$ python3 -q
>>> import numpy as np
>>> from numpy import linalg as LA
>>> np.set_printoptions(suppress=True, linewidth=120)
>>> Y = np.array([[-1, 1, -3], [2, -2, -2], [-1, 0, 3]])
>>> W0 = np.triu(Y)
>>> W0
array([[-1,  1, -3],
       [ 0, -2, -2],
       [ 0,  0,  3]])
>>> # triangular, det is the product of the diagonal
>>> rng = np.random.default_rng(2679)
>>> idx = rng.permutation(3)
>>> idx
array([2, 0, 1])
>>> Y = W0[idx][:, idx]
>>> round(float(LA.det(Y)), 2), round(float(LA.det(W0[idx])), 2)
(6.0, 6.0)
>>> np.trace(Y)
np.int64(0)
>>> Y
array([[ 3,  0,  0],
       [-3, -1,  1],
       [-2,  0, -2]])
>>> print(np.round(np.sort(LA.eigvals(W0)), 2))
[-2. -1.  3.]
>>> W0 @ W0
array([[ 1, -3, -8],
       [ 0,  4, -2],
       [ 0,  0,  9]])
>>> Y = np.array([[1, -5], [-4, -4], [-1, 4]])
>>> print(LA.matrix_rank(W0 @ Y))
2
>>> print(np.einsum("ik,kj->ij", W0, Y))
[[ -2 -11]
 [ 10   0]
 [ -3  12]]
>>> W0 @ Y
array([[ -2, -11],
       [ 10,   0],
       [ -3,  12]])
>>> print(Y.T @ W0.T)
[[ -2  10  -3]
 [-11   0  12]]
>>> np.einsum("ij->j", W0)
array([-1, -1, -2])
>>> print(np.vstack([W0, Y.T]).shape)
(5, 3)
>>> print(LA.matrix_rank(np.vstack([W0, Y.T])))
3
>>> q, R = LA.qr(W0)
>>> abs(R[0, 0]), round(float(LA.norm(W0[:, 0])), 2)
(np.float64(1.0), 1.0)
>>> np.trace(q @ q.T)
np.float64(3.0)
>>> print(np.allclose(R.T @ R, W0.T @ W0))
True
>>> np.abs(np.diag(R))
array([1., 2., 3.])
>>> np.kron(np.eye(2, dtype=int), W0)
array([[-1,  1, -3,  0,  0,  0],
       [ 0, -2, -2,  0,  0,  0],
       [ 0,  0,  3,  0,  0,  0],
       [ 0,  0,  0, -1,  1, -3],
       [ 0,  0,  0,  0, -2, -2],
       [ 0,  0,  0,  0,  0,  3]])
>>> np.einsum("ii->", W0)
np.int64(0)
>>> round(float(LA.eigvals(W0).sum().real), 2)
0.0
>>> round(LA.det(2 * W0), 2), round(LA.det(W0), 2)
(np.float64(48.0), np.float64(6.0))
>>> np.einsum("ij,ji->", W0, W0)
np.int64(14)
>>> np.poly(W0)
array([ 1.,  0., -7., -6.])
>>> np.round(LA.det(W0[::-1]), 2)
np.float64(-6.0)
>>> np.round(LA.det(W0.T), 2)
np.float64(6.0)
>>> cent = np.array([[0, 2, -3]])
>>> m1 = rng.normal(size=(17, 1)) @ cent + np.array([1, 0, 0])
>>> m1.round(2)
array([[ 1.  , -1.16,  1.74],
       [ 1.  ,  2.56, -3.84],
       [ 1.  , -1.38,  2.07],
       [ 1.  ,  0.58, -0.87],
       [ 1.  , -1.6 ,  2.4 ],
       [ 1.  , -3.03,  4.54],
       [ 1.  ,  1.99, -2.98],
       [ 1.  ,  0.68, -1.03],
       [ 1.  ,  0.8 , -1.2 ],
       [ 1.  , -3.55,  5.33],
       [ 1.  ,  0.94, -1.41],
       [ 1.  ,  1.32, -1.99],
       [ 1.  ,  3.02, -4.53],
       [ 1.  , -0.96,  1.44],
       [ 1.  , -0.56,  0.84],
       [ 1.  , -2.08,  3.12],
       [ 1.  , -0.48,  0.73]])
>>> # rank 2
>>> left, sig, Vh = LA.svd(m1)
>>> sig.round(2) + 0
array([13.63,  4.1 ,  0.  ])
>>> np.argmax(sig[:-1] / (sig[1:] + 1e-6)) + 1
np.int64(2)
>>> Y = left[:, :2] @ np.diag(sig[:2]) @ Vh[:2]
>>> LA.matrix_rank(Y)
np.int64(2)
>>> print(round(LA.norm(m1 - Y, 2), 2), round(float(sig[2]), 2))
0.0 0.0
>>> print(LA.matrix_rank(m1, rtol=0.05))
2
>>> Y.round(2)
array([[ 1.  , -1.16,  1.74],
       [ 1.  ,  2.56, -3.84],
       [ 1.  , -1.38,  2.07],
       [ 1.  ,  0.58, -0.87],
       [ 1.  , -1.6 ,  2.4 ],
       [ 1.  , -3.03,  4.54],
       [ 1.  ,  1.99, -2.98],
       [ 1.  ,  0.68, -1.03],
       [ 1.  ,  0.8 , -1.2 ],
       [ 1.  , -3.55,  5.33],
       [ 1.  ,  0.94, -1.41],
       [ 1.  ,  1.32, -1.99],
       [ 1.  ,  3.02, -4.53],
       [ 1.  , -0.96,  1.44],
       [ 1.  , -0.56,  0.84],
       [ 1.  , -2.08,  3.12],
       [ 1.  , -0.48,  0.73]])
>>> np.round(np.abs(m1 - Y).max(), 2)
np.float64(0.0)
